>>> import numpy as np
>>> import numpy.linalg as la
>>> np.set_printoptions(precision=1, suppress=True, linewidth=160)
>>> W0 = np.load("mat.npy")
>>> print(W0.round(1) + 0)
[[ 0.   0.  -0.1 -0.1]
 [ 0.   0.2 -0.2 -0.2]
 [-0.1 -0.2  0.4  0.4]
 [-0.1 -0.2  0.4  0.4]]
>>> # rows 2 and 3 are equal
>>> r = la.matrix_rank(W0)
>>> print(r)
1
>>> null = la.svd(W0)[2][r:].T
>>> print(la.matrix_rank(W0.T @ W0), la.matrix_rank(W0 @ W0.T))
1 1
>>> print(null.shape)
(4, 3)
>>> print(np.round(np.trace(la.pinv(W0) @ W0), 1))
1.0
>>> print(np.round(W0 @ la.pinv(W0) @ W0, 1) + 0)
[[ 0.   0.1 -0.1 -0.1]
 [ 0.1  0.2 -0.3 -0.3]
 [-0.1 -0.3  0.4  0.4]
 [-0.1 -0.3  0.4  0.4]]
>>> print(np.allclose(W0[:-1].T @ la.lstsq(W0[:-1].T, W0[-1])[0], W0[-1]))
True
>>> print(np.abs(np.diag(la.qr(W0)[1])) > 1e-9)
[ True False False False]
>>> print(np.unique(W0.round(6), axis=0).shape)
(3, 4)
>>> print(la.lstsq(W0[:-1].T, W0[-1])[2])
1
>>> t = np.radians(36)
>>> Rm = np.eye(4)
>>> Rm[1, 1] = Rm[2, 2] = np.cos(t)
>>> Rm[1, 2], Rm[2, 1] = -np.sin(t), np.sin(t)
>>> print(Rm)
[[ 1.   0.   0.   0. ]
 [ 0.   0.8 -0.6  0. ]
 [ 0.   0.6  0.8  0. ]
 [ 0.   0.   0.   1. ]]
>>> M2 = W0 @ Rm.T
>>> print(np.allclose(la.norm(W0, axis=1), la.norm(M2, axis=1)))
True
>>> print(np.round(la.svd(W0, compute_uv=False), 1) + 0, np.round(la.svd(M2, compute_uv=False), 1) + 0)
[1. 0. 0. 0.] [1. 0. 0. 0.]
>>> print(np.abs(M2 - W0).max(axis=0))
[0.  0.2 0.2 0. ]
>>> P = np.triu(np.array([[-4, -1, -1, -3], [-3, -1, 5, 4], [-4, 4, 2, -1], [0, -2, -3, -4]]), 1) + np.eye(4)
>>> M2 = P @ W0 @ la.inv(P)
>>> print(np.round(np.poly(M2), 1) + 0)
[ 1. -1.  0.  0.  0.]
>>> print(la.matrix_rank(M2))
1
>>> print(round(float(la.det(M2)), 1))
0.0
>>> print(P @ W0 - W0 @ P)
[[ 0.3  0.9 -1.6 -1.6]
 [-0.8 -2.2  3.   3. ]
 [ 0.1  0.2  0.8  0.8]
 [ 0.  -0.1  1.2  1.2]]
>>> E = np.load("data.npy")
>>> print(E)
[[14. 20.]
 [20. 23.]]
>>> ev, V = la.eig(E)
>>> print(np.round(E @ V[:, 0] - ev[0] * V[:, 0], 1) + 0)
[0. 0.]
>>> rng = np.random.default_rng(236)
>>> labels = rng.permutation(2)
>>> print(labels)
[0 1]
>>> M2 = E[labels][:, labels]
>>> print(M2)
[[14. 20.]
 [20. 23.]]
>>> print(round(float(la.det(M2)), 1), np.round(la.det(E[labels]), 1))
-78.0 -78.0
>>> print(np.sort(np.abs(la.eigvals(M2))))
[ 2. 39.]
>>> print([round(float(x), 1) for x in la.svd(E, compute_uv=False)[:3]])
[39.0, 2.0]
>>> print(la.cond(E) > 100)
False
>>> print(round(np.log10(la.cond(E))))
1
>>> basis = np.array([[2.4, -0.9, -1.9], [-0.6, 0.0, -0.6]])
>>> M = np.array([[1, -1],
...     [5, 1],
...     [-2, 2],
...     [0, -5],
...     [1, 1],
...     [5, -4],
...     [-4, -4],
...     [2, 2],
...     [-3, 2],
...     [4, 2],
...     [-5, -1],
...     [-4, 5],
...     [-3, -5],
...     [4, -2]]) @ basis + 0.1 * rng.normal(size=(14, 3))
>>> print(M)
[[  3.2  -0.9  -1.1]
 [ 11.4  -4.6 -10.3]
 [ -6.1   1.9   2.5]
 [  3.    0.2   3.1]
 [  2.   -1.   -2.6]
 [ 14.5  -4.5  -7.2]
 [ -7.2   3.6   9.9]
 [  3.6  -1.7  -5. ]
 [ -8.4   2.9   4.5]
 [  8.3  -3.6  -8.9]
 [-11.4   4.6  10. ]
 [-12.6   3.5   4.6]
 [ -4.2   2.8   8.8]
 [ 10.7  -3.5  -6. ]]
>>> M2 = M / la.norm(M, axis=1, keepdims=True)
>>> C2 = M2 @ M2.T
>>> print(C2[13])
[ 1.   1.  -1.   0.2  0.9  1.  -0.9  0.9 -1.   1.  -1.  -1.  -0.8  1. ]
>>> print((C2 - 2 * np.eye(14)).round(6).argmax(axis=1))
[ 5  9 11  0  7 13 12  4  2  1  6  2  6  5]
>>> print(np.argwhere(np.triu(np.abs(C2) > 0.95, 1)))
[[ 0  2]
 [ 0  5]
 [ 0  8]
 [ 0 11]
 [ 0 13]
 [ 1  4]
 [ 1  5]
 [ 1  6]
 [ 1  7]
 [ 1  8]
 [ 1  9]
 [ 1 10]
 [ 1 13]
 [ 2  5]
 [ 2  8]
 [ 2 10]
 [ 2 11]
 [ 2 13]
 [ 4  6]
 [ 4  7]
 [ 4  9]
 [ 4 10]
 [ 4 12]
 [ 5  8]
 [ 5 10]
 [ 5 11]
 [ 5 13]
 [ 6  7]
 [ 6  9]
 [ 6 10]
 [ 6 12]
 [ 7  9]
 [ 7 10]
 [ 7 12]
 [ 8  9]
 [ 8 10]
 [ 8 11]
 [ 8 13]
 [ 9 10]
 [ 9 12]
 [ 9 13]
 [10 13]
 [11 13]]
>>> print(np.round(np.degrees(np.arccos(np.clip(C2[13, 7], -1, 1))), 1))
24.0
>>> t3 = np.stack([M, -3 * M, M[::-1]])
>>> print((t3 @ M.T).shape)
(3, 14, 14)
>>> print(t3.shape)
(3, 14, 3)
>>> print(np.einsum("bij,cij->bc", t3, t3))
[[ 1797.6 -5392.8  -443.4]
 [-5392.8 16178.4  1330.1]
 [ -443.4  1330.1  1797.6]]
>>> print(la.matrix_rank(t3.reshape(3, -1)))
2
>>> t = np.radians(120)
>>> Rm = np.eye(3)
>>> Rm[2, 2] = Rm[1, 1] = np.cos(t)
>>> Rm[2, 1], Rm[1, 2] = -np.sin(t), np.sin(t)
>>> print(Rm)
[[ 1.   0.   0. ]
 [ 0.  -0.5  0.9]
 [ 0.  -0.9 -0.5]]
>>> M2 = M @ Rm.T
>>> print(np.abs(M2 - M).max(axis=0))
[ 0.   3.3 19.4]
>>> m1 = np.array([[2, -3], [2, -1]])
>>> m1[:, 0] = 5 * m1[:, 1]
>>> print(m1)
[[-15  -3]
 [ -5  -1]]
>>> # column 0 dominates
>>> r = la.matrix_rank(m1)
>>> print(r)
1
>>> null = la.svd(m1)[2][r:].T
>>> print([int(la.matrix_rank(m1[:i])) for i in range(1, len(m1) + 1)])
[1, 1]
>>> print(np.allclose(m1 @ null, 0))
True
>>> print(null.shape)
(2, 1)
>>> print([int(la.matrix_rank(np.delete(m1, i, axis=0))) for i in range(2)])
[1, 1]
>>> print(m1.ravel(order="F"))
[-15  -5  -3  -1]
>>> t3 = m1.reshape(2, 2, -1)
>>> print(t3.shape)
(2, 2, 1)
>>> print(t3.transpose(1, 0, 2))
[[[-15]
  [ -5]]

 [[ -3]
  [ -1]]]
>>> print(t3.sum(axis=1))
[[-18]
 [ -6]]
>>> print(np.einsum("ihd,jhd->hij", t3, t3).shape)
(2, 2, 2)
>>> print(np.round(la.eigvals(m1), 1) + 0)
[-16.   0.]
>>> print(round(float(la.det(2 * m1)), 1), round(la.det(m1), 1))
0.0 0.0
>>> print(np.round(np.poly(m1), 1) + 0)
[ 1. 16.  0.]
>>> print(np.einsum("ii->", m1))
-16
>>> K = np.load("case3.npy")
>>> print(K)
[[  2   5 -18   9]
 [  7   7 -18   9]
 [  0   0  -8   4]]
>>> print(K.shape)
(3, 4)
>>> print(np.diff(K, axis=0))
[[ 5  2  0  0]
 [-7 -7 10 -5]]
>>> print(np.count_nonzero(K))
10
>>> print(K.sum(axis=0))
[  9  12 -44  22]
>>> print(K.sum(axis=1))
[-2  5 -4]
>>> print(K.mean(axis=0))
[  3.    4.  -14.7   7.3]
>>> print(np.abs(K).max())
18
>>> print(round(la.norm(K), 1))
31.9
>>> x0 = np.array([0, 2, 2, 0])
>>> print(K @ (2 * x0))
[-52 -44 -32]
>>> print(la.norm(K @ x0) <= la.norm(K, 2) * la.norm(x0) + 1e-9)
True
>>> print(np.sign((K @ x0).round(6)))
[-1 -1 -1]
>>> print(K @ np.ones(4))
[-2.  5. -4.]
>>> print((K * x0).sum(axis=1))
[-26 -22 -16]
>>> print(np.einsum("ij,j->i", K, x0))
[-26 -22 -16]
>>> u, g = K[1], K[0]
>>> print(u @ g)
454
>>> print(u @ u)
503
>>> p = (u @ g) / (u @ u) * u
>>> print(np.round(la.norm(u + g) ** 2 + la.norm(u - g) ** 2, 1))
1874.0
>>> print(p)
[  6.3   6.3 -16.2   8.1]
>>> print(la.matrix_rank(np.outer(u, g)))
1
>>> print(round((g - p) @ u, 1))
0.0
>>> feats = np.load("block13.npy")
>>> print(feats.round(1) + 0)
[[ 0.4 -0.1 -0.5  0. ]
 [-0.1  0.   0.1  0. ]
 [-0.5  0.1  0.6  0. ]
 [ 0.   0.   0.   0. ]]
>>> # 2 blocks once reordered
>>> print(la.cond(feats) > 100)
True
>>> print(la.matrix_rank(feats, rtol=0.1))
1
>>> print(round(float(la.norm(feats, 2) / la.norm(feats)), 1))
1.0
>>> X = np.load("out14.npy")
>>> print(X)
[[2. 2. 1. 2.]
 [0. 0. 1. 0.]
 [0. 1. 1. 0.]
 [0. 2. 0. 1.]]
>>> print(round(float(la.det(2 * X)), 1), round(float(la.det(X)), 1))
-32.0 -2.0
>>> print(la.eigvals(X))
[ 2.   1.   1.6 -0.6]
>>> print(np.einsum("ij,ji->", X, X))
8.0
>>> print(np.round(la.det(X[::-1]), 1))
-2.0
>>> print(np.poly(X))
[ 1. -4.  4.  1. -2.]
>>> arr = np.load("w.npy")
>>> print(arr)
[[ 1.  0.  0.  0.]
 [ 0.  0.  0. -1.]
 [ 0.  0.  1.  0.]
 [ 0.  1.  0.  0.]]
>>> # splits into 3 blocks
>>> t = np.radians(36)
>>> Rm = np.eye(4)
>>> Rm[0, 0] = Rm[2, 2] = np.cos(t)
>>> Rm[0, 2], Rm[2, 0] = -np.sin(t), np.sin(t)
>>> print(Rm)
[[ 0.8  0.  -0.6  0. ]
 [ 0.   1.   0.   0. ]
 [ 0.6  0.   0.8  0. ]
 [ 0.   0.   0.   1. ]]
>>> M2 = arr @ Rm.T
>>> print(np.round(la.det(Rm), 1), np.round(np.trace(Rm), 1))
1.0 3.6
>>> q, V = la.qr(arr[:, :1])[0], la.qr(arr[:, 1:])[0]
>>> sv = la.svd(q.T @ V, compute_uv=False)
>>> print(sv)
[0.]
>>> print(round(float(la.norm(q @ q.T - V @ V.T, 2)), 1))
1.0
>>> x0 = np.array([-4, 5, 3, 5])
>>> print(np.sort(np.abs(np.degrees(np.angle(la.eigvals(arr))))))
[ 0.  0. 90. 90.]
>>> print(arr.T @ (arr @ x0))
[-4.  5.  3.  5.]
